>>> import numpy as np
>>> from numpy import linalg as LA
>>> np.set_printoptions(precision=2, suppress=True, linewidth=160, sign=" ")
>>> rnd = lambda a: np.round(a, 2) + 0
>>> X = np.loadtxt("arr.csv", delimiter=",")
>>> print(X)
[[-15.21  -8.86  12.79 -27.98]
 [-14.71  -7.08  10.69 -31.59]
 [-12.78  -5.78  11.5  -32.93]
 [-16.23  -7.19  13.96 -28.45]
 [-13.37  -9.3   13.71 -31.08]
 [ 25.98 -22.19 -11.57  19.15]
 [ 25.88 -22.27  -9.92  21.88]
 [ 11.38   6.2    6.38  -9.8 ]
 [-14.92  -8.15  12.97 -28.44]
 [ 26.99 -23.81 -13.64  20.13]
 [-12.57  -8.15  10.51 -30.24]
 [ 26.77 -22.02 -12.57  18.98]
 [-13.12  -8.58  12.02 -29.01]
 [ 11.15   5.76   5.21 -11.77]
 [-12.96  -7.68  12.42 -30.46]
 [-13.75  -8.49  11.29 -30.33]
 [-15.06  -7.51  13.02 -28.77]
 [ 27.07 -22.29 -12.14  20.43]]
>>> C = X[[3, 17]].astype(float)
>>> for _ in range(7):
...     lab = LA.norm(X[:, None] - C, axis=-1).argmin(axis=1)
...     C = np.array([X[lab == j].mean(axis=0) for j in range(2)])
... 
>>> lab
array([ 0,  0,  0,  0,  0,  1,  1,  0,  0,  1,  0,  1,  0,  0,  0,  0,  0,  1])
>>> rnd(C[1] - C[0])
array([ 36.7 , -16.76, -23.23,  47.1 ])
>>> rnd(C)
array([[-10.17,  -5.75,  11.27, -26.99],
       [ 26.54, -22.52, -11.97,  20.11]])
>>> np.abs(C[1] - C[0]).argmax()
np.int64(3)
>>> np.bincount(lab)
array([ 13,   5])
>>> O, V = LA.qr(X[:, :2])[0], LA.qr(X[:, 2:])[0]
>>> sig = LA.svd(O.T @ V, compute_uv=False)
>>> rnd(np.degrees(np.arccos(sig.clip(0, 1))))
array([ 25.19,  40.27])
>>> rnd(sig)
array([ 0.9 ,  0.76])
>>> rnd(LA.norm(O @ O.T - V @ V.T, 2))
np.float64(0.65)
>>> arr = np.load("a.npy")
>>> arr
array([[ 0.,  8.,  2.,  9.,  0.,  4.,  2.,  6.],
       [ 8.,  0.,  0.,  0.,  0.,  0.,  0.,  0.],
       [ 2.,  0.,  0.,  0.,  0.,  0.,  0.,  0.],
       [ 9.,  0.,  0.,  0.,  0.,  0.,  0.,  0.],
       [ 0.,  0.,  0.,  0.,  0.,  0.,  0.,  0.],
       [ 4.,  0.,  0.,  0.,  0.,  0.,  0.,  0.],
       [ 2.,  0.,  0.,  0.,  0.,  0.,  0.,  0.],
       [ 6.,  0.,  0.,  0.,  0.,  0.,  0.,  0.]])
>>> # rows 2 and 6 are equal
>>> left, sig, Vh = LA.svd(arr)
>>> np.argmax(sig[:-1] / (sig[1:] + 1e-6)) + 1
np.int64(2)
>>> other = left[:, :2] @ np.diag(sig[:2]) @ Vh[:2]
>>> rnd(LA.norm(arr - other, 2)), rnd(sig[2])
(np.float64(0.0), np.float64(0.0))
>>> rnd(other)
array([[ 0.,  8.,  2.,  9.,  0.,  4.,  2.,  6.],
       [ 8.,  0.,  0.,  0.,  0.,  0.,  0.,  0.],
       [ 2.,  0.,  0.,  0.,  0.,  0.,  0.,  0.],
       [ 9.,  0.,  0.,  0.,  0.,  0.,  0.,  0.],
       [ 0.,  0.,  0.,  0.,  0.,  0.,  0.,  0.],
       [ 4.,  0.,  0.,  0.,  0.,  0.,  0.,  0.],
       [ 2.,  0.,  0.,  0.,  0.,  0.,  0.,  0.],
       [ 6.,  0.,  0.,  0.,  0.,  0.,  0.,  0.]])
>>> rnd(LA.norm(arr - other) / LA.norm(arr))
np.float64(0.0)
>>> print(LA.matrix_rank(other))
2
>>> rng = np.random.default_rng(86771)
>>> other = arr + rng.integers(-2, 3, (8, 2)) @ rng.integers(-2, 3, (2, 8))
>>> other
array([[ 2.,  6.,  2.,  8.,  4.,  1.,  0.,  9.],
       [ 4., -4.,  4.,  2.,  0.,  2.,  4., -2.],
       [ 6.,  0., -2., -2.,  4., -4., -4.,  4.],
       [ 5.,  4.,  0.,  2., -8.,  6.,  4., -6.],
       [-2.,  0.,  1.,  1., -2.,  2.,  2., -2.],
       [ 4., -4.,  2.,  0.,  4., -2.,  0.,  2.],
       [ 4., -4.,  1., -1.,  6., -4., -2.,  4.],
       [ 2.,  4.,  0.,  2., -8.,  6.,  4., -6.]])
>>> print(other - arr)
[[ 2. -2.  0. -1.  4. -3. -2.  3.]
 [-4. -4.  4.  2.  0.  2.  4. -2.]
 [ 4.  0. -2. -2.  4. -4. -4.  4.]
 [-4.  4.  0.  2. -8.  6.  4. -6.]
 [-2.  0.  1.  1. -2.  2.  2. -2.]
 [ 0. -4.  2.  0.  4. -2.  0.  2.]
 [ 2. -4.  1. -1.  6. -4. -2.  4.]
 [-4.  4.  0.  2. -8.  6.  4. -6.]]
